In [1]: import numpy as np

In [2]: from numpy import linalg as LA

In [3]: np.set_printoptions(suppress=True, linewidth=100)

In [4]: feats = np.loadtxt("test6.csv", delimiter=",")

In [5]: feats.round(1) + 0
Out[5]: 
array([[-0.3, -0.1,  0.4, -0.1,  0.2,  0.4, -0.3,  0.2,  0.6],
       [ 0. , -0.2, -0.1, -0.6,  0.7, -0.3, -0.1,  0. , -0.1],
       [ 0. ,  0.3, -0.3,  0.4,  0.3, -0.3, -0.6,  0.1,  0.3],
       [-0.1,  0.6, -0.1, -0.2,  0.1,  0.3,  0.1,  0.6, -0.3],
       [-0.2, -0.6, -0.4,  0.3,  0. ,  0.1,  0.1,  0.5, -0.1],
       [ 0.5, -0.1,  0.6,  0.2,  0.1, -0.3,  0.2,  0.4,  0.1],
       [ 0.2, -0.1, -0.1, -0.5, -0.5, -0.2, -0.5,  0.3,  0. ],
       [-0.6,  0.1,  0. , -0.1, -0.2, -0.6,  0.3,  0.2,  0.3],
       [ 0.4,  0.1, -0.4, -0.2,  0. ,  0.1,  0.4,  0.1,  0.7]])

In [6]: u = np.array([1, -2, 0])

In [7]: np.round(np.array([np.convolve(row, u, "same") for row in feats]), 1) + 0
Out[7]: 
array([[ 0.6,  0.7, -1. ,  0.4,  0.1, -1.2,  0.8,  0.2, -1.1],
       [-0.2,  0.4, -0.4,  1.9, -1.7,  0.5,  0.1, -0.1,  0.3],
       [ 0.2, -1. ,  1.1, -0.6, -0.9,  0.1,  1.2,  0.1, -0.5],
       [ 0.8, -1.3,  0. ,  0.4,  0. , -0.5,  0.4, -1.5,  0.5],
       [-0.3,  0.9,  1.2, -0.6,  0.1, -0.2,  0.4, -1.1,  0.2],
       [-1.2,  0.8, -0.9, -0.4, -0.6,  0.8,  0.1, -0.8, -0.1],
       [-0.6,  0.2, -0.4,  0.5,  0.9, -0.2,  1.4, -0.6,  0.1],
       [ 1.2, -0.2, -0.2,  0. , -0.2,  1.6, -0.4, -0.1, -0.6],
       [-0.8, -0.5,  0.6,  0.4,  0.2,  0.1, -0.7,  0.5, -1.3]])

In [8]: np.round(np.cross(feats[2, :3], feats[7, :3]), 1) + 0
Out[8]: array([0. , 0.2, 0.2])

In [9]: np.round(np.polyval(u, feats[2]), 1)
Out[9]: array([-0.1, -0.5,  0.8, -0.7, -0.5,  0.8,  1.5, -0.2, -0.5])

In [10]: np.round(np.correlate(feats[2], feats[7], "full"), 1) + 0
Out[10]: 
array([ 0. ,  0.1,  0. ,  0.1, -0.1,  0.2, -0.4, -0.4,  0. ,  0.3,  0.4, -0.4, -0.3,  0.1,  0.3,
        0. , -0.2])
